$ python -q
>>> import numpy as np
>>> import numpy.linalg as la
>>> np.set_printoptions(precision=2, suppress=True, linewidth=160, legacy="1.25")
>>> def rnd(a):
...     return np.round(a, 2) + 0
... 
>>> K = np.loadtxt("out15.csv", delimiter=",")
>>> K
array([[ 4.,  0.,  0.,  0.,  0.,  0.,  0.,  0.,  0.],
       [ 5., -5.,  0.,  0.,  0.,  0.,  0.,  0.,  0.],
       [-2., -2., -1.,  0.,  0.,  0.,  0.,  0.,  0.],
       [ 0., -5.,  1., -1.,  0.,  0.,  0.,  0.,  0.],
       [ 4.,  5.,  0., -2.,  3.,  0.,  0.,  0.,  0.],
       [-5.,  3.,  3., -1., -4.,  3.,  0.,  0.,  0.],
       [ 0., -1., -2., -2.,  5., -1.,  5.,  0.,  0.],
       [-1.,  4., -4.,  1.,  2., -4., -1.,  2.,  0.],
       [ 4.,  0.,  5.,  1.,  4.,  3., -1.,  2.,  2.]])
>>> [round(float(x), 2) for x in la.svd(K, compute_uv=False)[:3]]
[11.96, 10.71, 9.47]
>>> np.argsort(-la.norm(K, axis=0).round(6), kind="stable")[:3]
array([1, 0, 4])
>>> round(np.log10(la.cond(K)))
2
>>> la.cond(K) > 100
True
>>> out = np.array([[2, 1],
...     [1, 3],
...     [1, 1],
...     [3, 2],
...     [0, 2],
...     [2, 0],
...     [3, 0],
...     [0, 0],
...     [2, 3]])
>>> np.einsum("ik,kj->ji", K, out)
array([[  8.,   5.,  -7.,  -7.,   7.,  -1.,   4., -10.,  23.],
       [  4., -10.,  -9., -16.,  21.,  -3.,   1.,  13.,  25.]])
>>> la.matrix_rank(K @ out)
2
>>> np.einsum("ij,ij->i", K, K)
array([16., 50.,  9., 27., 54., 69., 60., 59., 76.])
>>> np.einsum("ik,kj->ij", K, out)
array([[  8.,   4.],
       [  5., -10.],
       [ -7.,  -9.],
       [ -7., -16.],
       [  7.,  21.],
       [ -1.,  -3.],
       [  4.,   1.],
       [-10.,  13.],
       [ 23.,  25.]])
>>> la.matrix_rank(np.vstack([K, out.T]))
9
>>> A = np.loadtxt("arr.csv", delimiter=",")
>>> A
array([[ 2.03, -2.01,  1.86,  1.98, -1.04],
       [ 5.12, -5.11,  5.18,  5.19, -2.71],
       [-0.67,  0.73, -0.77, -0.68,  0.39],
       [-0.09,  0.13, -0.06, -0.17,  0.11],
       [ 1.44, -1.46,  1.43,  1.31, -0.66],
       [-1.08,  1.07, -0.99, -1.03,  0.58],
       [-1.15,  1.09, -1.02, -1.11,  0.54],
       [ 0.18, -0.1 ,  0.18,  0.2 , -0.06],
       [ 3.44, -3.33,  3.32,  3.35, -1.67],
       [-0.51,  0.46, -0.5 , -0.54,  0.31],
       [-1.74,  1.63, -1.77, -1.77,  0.87],
       [-1.73,  1.66, -1.76, -1.71,  0.84],
       [ 1.79, -1.67,  1.69,  1.67, -0.81],
       [-4.92,  4.98, -5.08, -4.96,  2.51],
       [-0.26,  0.24, -0.22, -0.2 ,  0.14],
       [-1.48,  1.48, -1.54, -1.44,  0.71],
       [-2.02,  1.85, -2.07, -1.95,  0.97],
       [ 0.62, -0.74,  0.78,  0.65, -0.41],
       [-7.06,  7.06, -7.11, -7.07,  3.52],
       [-0.26,  0.29, -0.37, -0.3 ,  0.19],
       [-0.34,  0.27, -0.3 , -0.3 ,  0.21],
       [ 2.  , -2.15,  2.05,  2.11, -0.99],
       [ 0.92, -0.92,  0.98,  0.98, -0.42],
       [ 1.2 , -1.2 ,  1.24,  1.21, -0.63],
       [-0.25,  0.26, -0.23, -0.1 ,  0.25],
       [ 1.15, -1.02,  0.98,  1.09, -0.47],
       [ 0.43, -0.3 ,  0.35,  0.39, -0.19],
       [-1.52,  1.51, -1.44, -1.51,  0.82],
       [-1.04,  0.92, -1.05, -0.96,  0.62],
       [-0.77,  0.82, -0.77, -0.73,  0.38],
       [-3.21,  3.24, -3.22, -3.1 ,  1.65],
       [ 2.45, -2.42,  2.58,  2.43, -1.17],
       [-2.83,  2.77, -2.92, -2.8 ,  1.41],
       [-2.32,  2.41, -2.35, -2.34,  1.14],
       [ 0.02,  0.04, -0.04, -0.11, -0.01],
       [ 0.4 , -0.5 ,  0.37,  0.47, -0.26],
       [ 1.9 , -1.98,  1.97,  1.94, -0.97],
       [ 0.62, -0.61,  0.53,  0.55, -0.22],
       [ 3.12, -3.1 ,  3.26,  3.21, -1.6 ]])
>>> out = np.c_[A[:, :1] @ np.array([[2]]), np.array([2, 1, -2, 1, -1, 2, 1, -1, 2, -1, 0, -2, -1, 2, -2, 0, -1, -1, 2, -2, 2, 2, 2, 1, 0, -2, 2, -2, -1, -1, 0, -2, 2, -1, -2, 0, 1, -2, 0])]
>>> out
array([[  4.06,   2.  ],
       [ 10.24,   1.  ],
       [ -1.34,  -2.  ],
       [ -0.18,   1.  ],
       [  2.88,  -1.  ],
       [ -2.16,   2.  ],
       [ -2.3 ,   1.  ],
       [  0.36,  -1.  ],
       [  6.88,   2.  ],
       [ -1.02,  -1.  ],
       [ -3.48,   0.  ],
       [ -3.46,  -2.  ],
       [  3.58,  -1.  ],
       [ -9.84,   2.  ],
       [ -0.52,  -2.  ],
       [ -2.96,   0.  ],
       [ -4.04,  -1.  ],
       [  1.24,  -1.  ],
       [-14.12,   2.  ],
       [ -0.52,  -2.  ],
       [ -0.68,   2.  ],
       [  4.  ,   2.  ],
       [  1.84,   2.  ],
       [  2.4 ,   1.  ],
       [ -0.5 ,   0.  ],
       [  2.3 ,  -2.  ],
       [  0.86,   2.  ],
       [ -3.04,  -2.  ],
       [ -2.08,  -1.  ],
       [ -1.54,  -1.  ],
       [ -6.42,   0.  ],
       [  4.9 ,  -2.  ],
       [ -5.66,   2.  ],
       [ -4.64,  -1.  ],
       [  0.04,  -2.  ],
       [  0.8 ,   0.  ],
       [  3.8 ,   1.  ],
       [  1.24,  -2.  ],
       [  6.24,   0.  ]])
>>> la.matrix_rank(np.c_[A, out])
6
>>> rnd(la.norm(out - A @ la.lstsq(A, out)[0], axis=0))
array([0.  , 9.09])
>>> rnd(la.lstsq(A, out[:, 0])[0])
array([2., 0., 0., 0., 0.])
>>> rnd(la.norm(la.qr(A)[0].T @ out, axis=0) ** 2 / ((out ** 2).sum(axis=0) + 1e-12))
array([1.  , 0.08])
